% ipython --no-banner

In [1]: import numpy as np

In [2]: import numpy.linalg as la

In [3]: np.set_printoptions(precision=3, suppress=True, linewidth=100)

In [4]: arr = np.vander(np.arange(4) - 2, 4, increasing=True)

In [5]: print(arr)
[[ 1 -2  4 -8]
 [ 1 -1  1 -1]
 [ 1  0  0  0]
 [ 1  1  1  1]]

In [6]: Q = arr.astype(float).copy()

In [7]: for j in range(4):
   ...:     Q[:, j] -= Q[:, :j] @ (Q[:, :j].T @ Q[:, j])
   ...:     Q[:, j] /= la.norm(Q[:, j])
   ...: 

In [8]: print(Q)
[[ 0.5   -0.671  0.5   -0.224]
 [ 0.5   -0.224 -0.5    0.671]
 [ 0.5    0.224 -0.5   -0.671]
 [ 0.5    0.671  0.5    0.224]]

In [9]: f, r1 = arr[2], arr[0]

In [10]: print(f @ r1)
1

In [11]: p = (f @ r1) / (f @ f) * f

In [12]: print(p)
[1. 0. 0. 0.]

In [13]: print(arr.ravel(order="F"))
[ 1  1  1  1 -2 -1  0  1  4  1  0  1 -8 -1  0  1]

In [14]: t3 = arr.reshape(4, 2, -1)

In [15]: print(np.einsum("ihd,jhd->hij", t3, t3).shape)
(2, 4, 4)

In [16]: print(t3.shape)
(4, 2, 2)

In [17]: Q, R = la.qr(arr)

In [18]: print(abs(R[0, 0]), round(la.norm(arr[:, 0]), 3))
2.0 2.0

In [19]: J = np.load("run17.npy")

In [20]: print(J)
[[ 0.  0.  0.  0.  0.  0.  1.  0.  3. -1.]
 [ 0.  0.  0.  0.  0.  0.  2.  3. -2.  2.]
 [ 0.  0.  0.  0.  0.  0.  3.  1.  2.  1.]
 [ 0.  0.  0.  0.  0.  0.  0.  1.  2.  0.]
 [ 0.  0.  0.  0.  0.  0.  3.  1.  1.  0.]
 [ 0.  0.  0.  0.  0.  0. -2.  1.  2.  1.]
 [ 1.  2.  3.  0.  3. -2.  0.  0.  0.  0.]
 [ 0.  3.  1.  1.  1.  1.  0.  0.  0.  0.]
 [ 3. -2.  2.  2.  1.  2.  0.  0.  0.  0.]
 [-1.  2.  1.  0.  0.  1.  0.  0.  0.  0.]]

In [21]: U, sig, vt = la.svd(J)

In [22]: evecs = vt[:(sig > 1e-8).sum()]

In [23]: rng = np.random.default_rng(217)

In [24]: x = J[2] + 2 * J[8] + rng.integers(2) * np.eye(10)[0]

In [25]: print(x)
[ 7. -4.  4.  4.  2.  4.  3.  1.  2.  1.]

In [26]: print(np.diag(evecs.T @ evecs))
[0.562 0.902 0.917 0.409 0.408 0.801 1.    1.    1.    1.   ]

In [27]: print(np.allclose(evecs.T @ evecs @ x, x))
False
